% ipython --no-banner

In [1]: import numpy as np

In [2]: import numpy.linalg as la

In [3]: np.set_printoptions(precision=3, suppress=True, linewidth=120)

In [4]: mat = np.loadtxt("a.csv", delimiter=",")

In [5]: mat
Out[5]: 
array([[1., 0., 0., 0., 2.],
       [0., 1., 0., 0., 0.],
       [0., 0., 1., 0., 0.],
       [0., 0., 0., 1., 0.],
       [2., 0., 0., 0., 1.]])

In [6]: # symmetric

In [7]: proj = np.triu(np.array([[-4, -2, -4, 1, 1],
   ...:     [1, 3, 0, -3, 3],
   ...:     [-4, 3, 1, 0, -4],
   ...:     [-1, 2, -1, 4, -2],
   ...:     [-1, -2, -1, -2, -3]]), 1) + np.eye(5)

In [8]: Y = proj @ mat @ la.inv(proj)

In [9]: Y
Out[9]: 
array([[   3.,    4.,    8.,   10.,   40.],
       [   6.,   13.,   24.,   30.,  114.],
       [  -8.,  -16.,  -31.,  -40., -152.],
       [  -4.,   -8.,  -16.,  -19.,  -76.],
       [   2.,    4.,    8.,   10.,   39.]])

In [10]: evals, evecs = la.eigh(mat)

In [11]: vec = np.array([1, 0, 2, 0, 1])

In [12]: vec @ mat @ vec
Out[12]: np.float64(10.0)

In [13]: la.eigvalsh(mat[1:, 1:])
Out[13]: array([1., 1., 1., 1.])

In [14]: print(round(float(vec @ mat @ vec / (vec @ vec)), 3), evals[0], evals[-1])
1.667 -1.0 3.0

In [15]: Y = np.array([[-2, 1], [0, 0]])

In [16]: C = np.kron(Y, mat)

In [17]: np.round(la.norm(C, 2), 3), round(float(la.norm(Y, 2) * la.norm(mat, 2)), 3)
Out[17]: (np.float64(6.708), 6.708)

In [18]: np.flatnonzero(la.matrix_power((mat != 0) + (mat.T != 0) + np.eye(5), 5)[4])
Out[18]: array([0, 4])

In [19]: np.sort(la.eigvals(mat).real)
Out[19]: array([-1.,  1.,  1.,  1.,  3.])

In [20]: (la.matrix_power((mat != 0) + (mat.T != 0) + np.eye(5), 5) > 0).astype(int)
Out[20]: 
array([[1, 0, 0, 0, 1],
       [0, 1, 0, 0, 0],
       [0, 0, 1, 0, 0],
       [0, 0, 0, 1, 0],
       [1, 0, 0, 0, 1]])

In [21]: mat @ mat
Out[21]: 
array([[5., 0., 0., 0., 4.],
       [0., 1., 0., 0., 0.],
       [0., 0., 1., 0., 0.],
       [0., 0., 0., 1., 0.],
       [4., 0., 0., 0., 5.]])

In [22]: round(la.det(mat), 3)
Out[22]: np.float64(-3.0)

In [23]: C = np.sign(np.array([[-2, -1, 0, -3], [2, -2, 3, 2], [-2, 2, -2, -3], [3, 1, -3, -3]]))

In [24]: Y = (np.tril(C, -1) + np.eye(4)) @ (np.triu(C, 1) + np.eye(4))

In [25]: evals = np.array([-6, -3, 0, -2])

In [26]: W0 = np.rint(Y * evals @ la.inv(Y)) + 0

In [27]: W0
Out[27]: 
array([[  7., -10.,   5.,   2.],
       [ 24., -24.,  12.,   6.],
       [ 14.,  -8.,   4.,   4.],
       [ 16., -16.,   8.,   2.]])

In [28]: # rank 3

In [29]: np.round(np.poly(W0), 3) + 0
Out[29]: array([ 1., 11., 36., 36.,  0.])

In [30]: np.kron(np.eye(2, dtype=int), W0)
Out[30]: 
array([[  7., -10.,   5.,   2.,   0.,  -0.,   0.,   0.],
       [ 24., -24.,  12.,   6.,   0.,  -0.,   0.,   0.],
       [ 14.,  -8.,   4.,   4.,   0.,  -0.,   0.,   0.],
       [ 16., -16.,   8.,   2.,   0.,  -0.,   0.,   0.],
       [  0.,  -0.,   0.,   0.,   7., -10.,   5.,   2.],
       [  0.,  -0.,   0.,   0.,  24., -24.,  12.,   6.],
       [  0.,  -0.,   0.,   0.,  14.,  -8.,   4.,   4.],
       [  0.,  -0.,   0.,   0.,  16., -16.,   8.,   2.]])

In [31]: print(np.einsum("ii->", W0))
-11.0
